$ python -q
>>> import numpy as np
>>> np.set_printoptions(precision=2, suppress=True, linewidth=200)
>>> rnd = lambda a: np.round(a, 2) + 0
>>> arr = np.load("out0.npy")
>>> arr
array([[ 1.36, -1.36,  1.87, -1.7 , -0.68,  1.36,  0.51,  1.53,  0.51],
       [ 0.4 , -0.4 ,  0.55, -0.5 , -0.2 ,  0.4 ,  0.15,  0.45,  0.15],
       [ 1.52, -1.52,  2.09, -1.9 , -0.76,  1.52,  0.57,  1.71,  0.57],
       [-0.72,  0.72, -0.99,  0.9 ,  0.36, -0.72, -0.27, -0.81, -0.27],
       [-0.08,  0.08, -0.11,  0.1 ,  0.04, -0.08, -0.03, -0.09, -0.03],
       [-1.04,  1.04, -1.43,  1.3 ,  0.52, -1.04, -0.39, -1.17, -0.39],
       [-0.48,  0.48, -0.66,  0.6 ,  0.24, -0.48, -0.18, -0.54, -0.18],
       [-1.2 ,  1.2 , -1.65,  1.5 ,  0.6 , -1.2 , -0.45, -1.35, -0.45]])
>>> U, sig, VT = np.linalg.svd(arr)
>>> V = VT[:(sig > 1e-8).sum()]
>>> rng = np.random.default_rng(3518)
>>> vec = arr[6] + -3 * arr[0] + rng.integers(2) * np.eye(9)[3]
>>> rnd(vec)
array([-4.56,  4.56, -6.27,  6.7 ,  2.28, -4.56, -1.71, -5.13, -1.71])
>>> rnd(np.linalg.norm(vec - V.T @ V @ vec))
np.float64(0.9)
>>> rnd(np.diag(V.T @ V))
array([0.12, 0.12, 0.23, 0.19, 0.03, 0.12, 0.02, 0.15, 0.02])
>>> rnd(V.T @ V)
array([[ 0.12, -0.12,  0.17, -0.15, -0.06,  0.12,  0.05,  0.14,  0.05],
       [-0.12,  0.12, -0.17,  0.15,  0.06, -0.12, -0.05, -0.14, -0.05],
       [ 0.17, -0.17,  0.23, -0.21, -0.08,  0.17,  0.06,  0.19,  0.06],
       [-0.15,  0.15, -0.21,  0.19,  0.08, -0.15, -0.06, -0.17, -0.06],
       [-0.06,  0.06, -0.08,  0.08,  0.03, -0.06, -0.02, -0.07, -0.02],
       [ 0.12, -0.12,  0.17, -0.15, -0.06,  0.12,  0.05,  0.14,  0.05],
       [ 0.05, -0.05,  0.06, -0.06, -0.02,  0.05,  0.02,  0.05,  0.02],
       [ 0.14, -0.14,  0.19, -0.17, -0.07,  0.14,  0.05,  0.15,  0.05],
       [ 0.05, -0.05,  0.06, -0.06, -0.02,  0.05,  0.02,  0.05,  0.02]])
>>> np.allclose(V.T @ V @ vec, vec)
False
>>> np.linalg.matrix_rank(arr, rtol=0.1)
np.int64(1)
>>> rnd(np.linalg.norm(arr, 2) / np.linalg.norm(arr))
np.float64(1.0)
>>> U, sig, VT = np.linalg.svd(arr)
>>> np.argmax(sig[:-1] / (sig[1:] + 1e-6)) + 1
np.int64(1)
>>> out = U[:, :1] @ np.diag(sig[:1]) @ VT[:1]
>>> rnd(np.abs(arr - out).max())
np.float64(0.0)
